$ python3 -q
>>> import numpy as np
>>> np.set_printoptions(precision=2, suppress=True, linewidth=200)
>>> A2 = np.array([[1.2, -0.1, -1.6],
...     [-0.4, -0.7, 1.0],
...     [-1.2, -0.2, 0.2],
...     [0.9, -0.3, 1.2]])
>>> C = np.array([[0.1, 0.0, 0.4, -0.2, -1.4],
...     [-0.9, 0.2, 0.8, 0.0, -0.4],
...     [0.3, 0.7, 1.1, 0.7, -0.7]])
>>> E = A2 @ C
>>> print(E)
[[-0.27 -1.14 -1.36 -1.36 -0.52]
 [ 0.89  0.56  0.38  0.78  0.14]
 [ 0.12  0.1  -0.42  0.38  1.62]
 [ 0.72  0.78  1.44  0.66 -1.98]]
>>> A2 = np.array([[-2, 4, 4], [-4, 4, 4], [0, -1, -9], [0, 0, 4], [7, -5, 2]])
>>> print(np.linalg.matrix_rank(np.vstack([E, A2.T])))
5
>>> np.einsum("ik,kj->ji", E, A2)
array([[  1.46,  -3.04,  10.7 , -18.42],
       [ -1.68,   4.72,  -6.8 ,  14.46],
       [  0.12,   5.78,   9.42,  -8.28]])
>>> A2 = np.array([[0, 1, 2, 3, 3, -1],
...     [1, -3, 2, -1, -2, 2],
...     [0, -2, 2, -3, -2, 3],
...     [-2, 3, 3, -1, 1, -3],
...     [1, 1, 0, 0, -2, 1],
...     [-1, 0, 3, 3, 0, -1]])
>>> W0 = np.triu(A2, 1)
>>> print(W0)
[[ 0  1  2  3  3 -1]
 [ 0  0  2 -1 -2  2]
 [ 0  0  0 -3 -2  3]
 [ 0  0  0  0  1 -3]
 [ 0  0  0  0  0  1]
 [ 0  0  0  0  0  0]]
>>> A2 = E / np.sqrt((E ** 2).mean(axis=1, keepdims=True))
>>> np.linalg.matrix_rank(A2) == np.linalg.matrix_rank(E)
np.True_
>>> np.allclose(E[:-1].T @ np.linalg.lstsq(E[:-1].T, E[-1])[0], E[-1])
True
>>> np.unique(E.round(6), axis=0).shape
(4, 5)
>>> np.linalg.lstsq(E[:-1].T, E[-1])[2]
np.int32(3)
>>> round(np.trace(np.linalg.pinv(E) @ E), 2)
np.float64(3.0)
>>> E @ np.linalg.pinv(E) @ E
array([[-0.27, -1.14, -1.36, -1.36, -0.52],
       [ 0.89,  0.56,  0.38,  0.78,  0.14],
       [ 0.12,  0.1 , -0.42,  0.38,  1.62],
       [ 0.72,  0.78,  1.44,  0.66, -1.98]])
>>> left, sig = np.linalg.svd(W0)
Traceback (most recent call last):
  File "<python-input-19>", line 1, in <module>
    left, sig = np.linalg.svd(W0)
    ^^^^^^^^^
ValueError: too many values to unpack (expected 2)
>>> left, sig, vt = np.linalg.svd(W0, full_matrices=False)
>>> sig
array([7.22, 3.59, 1.92, 1.13, 0.11, 0.  ])
>>> np.round(vt @ vt.T, 2) + 0
array([[1., 0., 0., 0., 0., 0.],
       [0., 1., 0., 0., 0., 0.],
       [0., 0., 1., 0., 0., 0.],
       [0., 0., 0., 1., 0., 0.],
       [0., 0., 0., 0., 1., 0.],
       [0., 0., 0., 0., 0., 1.]])
>>> K = np.load("layer18.npy")
>>> K
array([[0, 1, 1, 0],
       [1, 0, 0, 0],
       [1, 0, 0, 1],
       [0, 0, 1, 0]])
>>> # equal to its transpose
>>> rng = np.random.default_rng(54)
>>> idx = rng.permutation(4)
>>> idx
array([0, 2, 3, 1])
>>> A2 = K[idx][:, idx]
>>> np.trace(A2)
np.int64(0)
>>> np.diag(A2)
array([0, 0, 0, 0])
>>> A2
array([[0, 1, 0, 1],
       [1, 0, 1, 0],
       [0, 1, 0, 0],
       [1, 0, 0, 0]])
>>> data = np.array([[1.0, 0.9, 0.81, 0.73, 0.66],
...     [0.9, 1.0, 0.9, 0.81, 0.73],
...     [0.81, 0.9, 1.0, 0.9, 0.81],
...     [0.73, 0.81, 0.9, 1.0, 0.9],
...     [0.66, 0.73, 0.81, 0.9, 1.0]])
>>> W1 = np.array([[2, -2, -7, -7, -6],
...     [6, 6, 0, -2, 4],
...     [-5, 1, 2, -8, 7],
...     [6, -8, 8, 7, -8],
...     [-8, -1, -5, 5, 0]])
>>> b = np.array([-2, 1, -2, -1, 4])
>>> hid = np.maximum(data @ W1 + b, 0)
>>> hid
array([[0.45, 0.  , 0.  , 0.  , 1.43],
       [0.32, 0.  , 0.  , 0.  , 2.42],
       [0.  , 0.  , 0.  , 0.  , 2.54],
       [0.  , 0.  , 0.  , 0.  , 1.16],
       [0.  , 0.  , 0.  , 0.  , 1.43]])
>>> (hid > 0).mean(axis=0)
array([0.4, 0. , 0. , 0. , 1. ])
>>> (hid > 0).astype(int)
array([[1, 0, 0, 0, 1],
       [1, 0, 0, 0, 1],
       [0, 0, 0, 0, 1],
       [0, 0, 0, 0, 1],
       [0, 0, 0, 0, 1]])
>>> C = np.array([[0, 2, 2], [0, 2, 3], [3, 2, 0], [0, 2, 2], [3, 0, 0]])
>>> (hid @ C).round(6).argmax(axis=1)
array([0, 0, 0, 0, 0])
>>> print(np.round(np.linalg.eigvals(data).sum().real, 2))
5.0
>>> np.kron(np.eye(2, dtype=int), data)
array([[1.  , 0.9 , 0.81, 0.73, 0.66, 0.  , 0.  , 0.  , 0.  , 0.  ],
       [0.9 , 1.  , 0.9 , 0.81, 0.73, 0.  , 0.  , 0.  , 0.  , 0.  ],
       [0.81, 0.9 , 1.  , 0.9 , 0.81, 0.  , 0.  , 0.  , 0.  , 0.  ],
       [0.73, 0.81, 0.9 , 1.  , 0.9 , 0.  , 0.  , 0.  , 0.  , 0.  ],
       [0.66, 0.73, 0.81, 0.9 , 1.  , 0.  , 0.  , 0.  , 0.  , 0.  ],
       [0.  , 0.  , 0.  , 0.  , 0.  , 1.  , 0.9 , 0.81, 0.73, 0.66],
       [0.  , 0.  , 0.  , 0.  , 0.  , 0.9 , 1.  , 0.9 , 0.81, 0.73],
       [0.  , 0.  , 0.  , 0.  , 0.  , 0.81, 0.9 , 1.  , 0.9 , 0.81],
       [0.  , 0.  , 0.  , 0.  , 0.  , 0.73, 0.81, 0.9 , 1.  , 0.9 ],
       [0.  , 0.  , 0.  , 0.  , 0.  , 0.66, 0.73, 0.81, 0.9 , 1.  ]])
>>> np.einsum("ii->", data)
np.float64(5.0)
>>> G = data.T @ data
>>> np.round(np.linalg.eigvalsh(G)[::-1], 2) + 0
array([18.18,  0.2 ,  0.02,  0.01,  0.  ])
>>> np.allclose(G, G.T)
True
>>> G
array([[3.43, 3.6 , 3.62, 3.51, 3.29],
       [3.6 , 3.81, 3.85, 3.74, 3.51],
       [3.62, 3.85, 3.93, 3.85, 3.62],
       [3.51, 3.74, 3.85, 3.81, 3.6 ],
       [3.29, 3.51, 3.62, 3.6 , 3.43]])
>>> print(np.diag(G))
[3.43 3.81 3.93 3.81 3.43]
>>> A2 = np.array([[3, 3, 1], [3, 2, 1], [0, 3, 4]])
>>> F = np.triu(A2)
>>> F
array([[3, 3, 1],
       [0, 2, 1],
       [0, 0, 4]])
>>> # triangular: eigenvalues sit on the diagonal
>>> evals, vecs = np.linalg.eig(F)
>>> np.sort(np.linalg.eigvals(F.T))
array([2., 3., 4.])
>>> np.sort(np.linalg.eigvals(F @ F))
array([ 4.,  9., 16.])
>>> evals
array([3., 2., 4.])
>>> np.prod(evals)
np.float64(24.0)
>>> F @ vecs[:, 0] - evals[0] * vecs[:, 0]
array([0., 0., 0.])
>>> A2 = np.array([[3, 5], [5, 1], [-4, 2]])
>>> print(np.einsum("ik,kj->ij", F, A2))
[[ 20  20]
 [  6   4]
 [-16   8]]
>>> np.einsum("ij->j", F)
array([3, 5, 6])
>>> np.vstack([F, A2.T]).shape
(5, 3)
>>> np.linalg.matrix_rank(F @ A2)
np.int64(2)
>>> A2.T @ F.T
array([[ 20,   6, -16],
       [ 20,   4,   8]])
>>> round(float(np.linalg.norm(F)), 2)
6.32
>>> np.zeros(3, 3)
Traceback (most recent call last):
  File "<python-input-67>", line 1, in <module>
    np.zeros(3, 3)
    ~~~~~~~~^^^^^^
TypeError: Cannot interpret '3' as a data type
>>> hat = np.triu(np.array([[0, 2, 1], [0, 2, 0], [2, 0, 0]]), 1) + np.eye(3)
>>> A2 = hat @ F @ np.linalg.inv(hat)
>>> hat @ F - F @ hat
array([[ 0., -2.,  3.],
       [ 0.,  0.,  0.],
       [ 0.,  0.,  0.]])
>>> np.round(np.linalg.norm(F[0] - F[1]), 2)
np.float64(3.16)
>>> round(float(np.linalg.norm(F, 2)), 2)
5.0
>>> np.linalg.norm(F, axis=0)
array([3.  , 3.61, 4.24])
>>> M = np.load("x.npy")
>>> M
array([[ 1.,  0.,  0.,  0.,  0.],
       [ 0., -1.,  0.,  0.,  0.],
       [ 0.,  0., -1.,  0.,  0.],
       [ 0.,  0.,  0.,  1.,  0.],
       [ 0.,  0.,  0.,  0.,  1.]])
>>> # triangular: eigenvalues sit on the diagonal
>>> np.linalg.matrix_rank(M - M[0, 0] * np.eye(5))
np.int64(2)
>>> np.sort(np.linalg.eigvals(M))
array([-1., -1.,  1.,  1.,  1.])
>>> np.prod(np.diag(M)), round(float(np.linalg.det(M)), 2)
(np.float64(1.0), 1.0)
>>> [int(np.linalg.matrix_rank(np.linalg.matrix_power(M, p))) for p in range(1, 6)]
[5, 5, 5, 5, 5]
>>> A2 = np.array([[5, 5, 5], [1, -3, 3], [-7, -8, 1], [-8, 4, -2], [-5, 7, 8]])
>>> np.linalg.matrix_rank(np.vstack([M, A2.T]))
np.int64(5)
>>> np.vstack([M, A2.T]).shape
(8, 5)
>>> np.linalg.matrix_rank(M @ A2)
np.int64(3)
>>> A2.T @ M.T
array([[ 5., -1.,  7., -8., -5.],
       [ 5.,  3.,  8.,  4.,  7.],
       [ 5., -3., -1., -2.,  8.]])
>>> np.einsum("ij,ij->i", M, M)
array([1., 1., 1., 1., 1.])
>>> np.einsum("ik,kj->ij", M, A2)
array([[ 5.,  5.,  5.],
       [-1.,  3., -3.],
       [ 7.,  8., -1.],
       [-8.,  4., -2.],
       [-5.,  7.,  8.]])
>>> A2 @ M
Traceback (most recent call last):
  File "<python-input-88>", line 1, in <module>
    A2 @ M
    ~~~^~~
ValueError: matmul: Input operand 1 has a mismatch in its core dimension 0, with gufunc signature (n?,k),(k,m?)->(n?,m?) (size 5 is different from 3)
>>> idx = rng.permutation(5)
>>> idx
array([1, 2, 3, 4, 0])
>>> A2 = M[idx][:, idx]
>>> print(np.round(np.linalg.det(A2), 2), np.round(np.linalg.det(M[idx]), 2))
1.0 1.0
>>> np.allclose(A2, M)
False
>>> np.trace(A2)
np.float64(1.0)
>>> np.diag(A2)
array([-1., -1.,  1.,  1.,  1.])
>>> mat = np.load("a.npy")
>>> mat
array([[-16.,   9.,  -1.],
       [-20.,  12.,  -2.],
       [ 18.,  -9.,   3.]])
>>> idx = rng.permutation(3)
>>> A2 = mat[:, idx] * rng.choice([-1, 1], 3)
>>> A2
array([[ -1.,  16.,  -9.],
       [ -2.,  20., -12.],
       [  3., -18.,   9.]])
>>> left, _, vt = np.linalg.svd(mat.T @ A2)
>>> np.round(np.linalg.lstsq(mat, A2)[0], 2) + 0
array([[ 0., -1.,  0.],
       [ 0.,  0., -1.],
       [ 1.,  0.,  0.]])
>>> idx
array([2, 0, 1])
>>> evals, vecs = np.linalg.eig(mat)
>>> evals
array([-6.,  3.,  2.])
>>> np.round(mat @ vecs[:, 0] - evals[0] * vecs[:, 0], 2) + 0
array([0., 0., 0.])
>>> print((mat + mat.T) / 2)
[[-16.   -5.5   8.5]
 [ -5.5  12.   -5.5]
 [  8.5  -5.5   3. ]]
>>> np.allclose(mat @ mat.T, mat.T @ mat)
False
>>> mat @ mat
array([[ 58., -27.,  -5.],
       [ 44., -18., -10.],
       [-54.,  27.,   9.]])
>>> np.sort(np.abs(np.linalg.eigvals(mat)))
array([2., 3., 6.])
>>> np.trace(mat)
np.float64(-1.0)
>>> round(np.abs(np.linalg.eigvals(mat)).max(), 2)
np.float64(6.0)
>>> X = 0.5 ** np.abs(np.subtract.outer(np.arange(6), np.arange(6)))
>>> X
array([[1.  , 0.5 , 0.25, 0.12, 0.06, 0.03],
       [0.5 , 1.  , 0.5 , 0.25, 0.12, 0.06],
       [0.25, 0.5 , 1.  , 0.5 , 0.25, 0.12],
       [0.12, 0.25, 0.5 , 1.  , 0.5 , 0.25],
       [0.06, 0.12, 0.25, 0.5 , 1.  , 0.5 ],
       [0.03, 0.06, 0.12, 0.25, 0.5 , 1.  ]])
>>> # symmetric, so the eigenvalues are real
>>> left, sig, vt = np.linalg.svd(X, full_matrices=False)
>>> np.round(np.sqrt((sig ** 2).sum()), 2), np.round(np.linalg.norm(X), 2)
(np.float64(3.02), np.float64(3.02))
>>> print(np.round(left.T @ X @ vt.T, 2) + 0)
[[2.39 0.   0.   0.   0.   0.  ]
 [0.   1.44 0.   0.   0.   0.  ]
 [0.   0.   0.85 0.   0.   0.  ]
 [0.   0.   0.   0.56 0.   0.  ]
 [0.   0.   0.   0.   0.42 0.  ]
 [0.   0.   0.   0.   0.   0.35]]
>>> sig / sig[0]
array([1.  , 0.6 , 0.35, 0.23, 0.17, 0.15])
>>> print(left.shape, sig.shape, vt.shape)
(6, 6) (6,) (6, 6)
>>> sig
array([2.39, 1.44, 0.85, 0.56, 0.42, 0.35])
>>> np.abs(vt[0])
array([0.31, 0.42, 0.48, 0.48, 0.42, 0.31])
>>> np.abs(left[:, 0]).round(6).argmax()
np.int64(2)
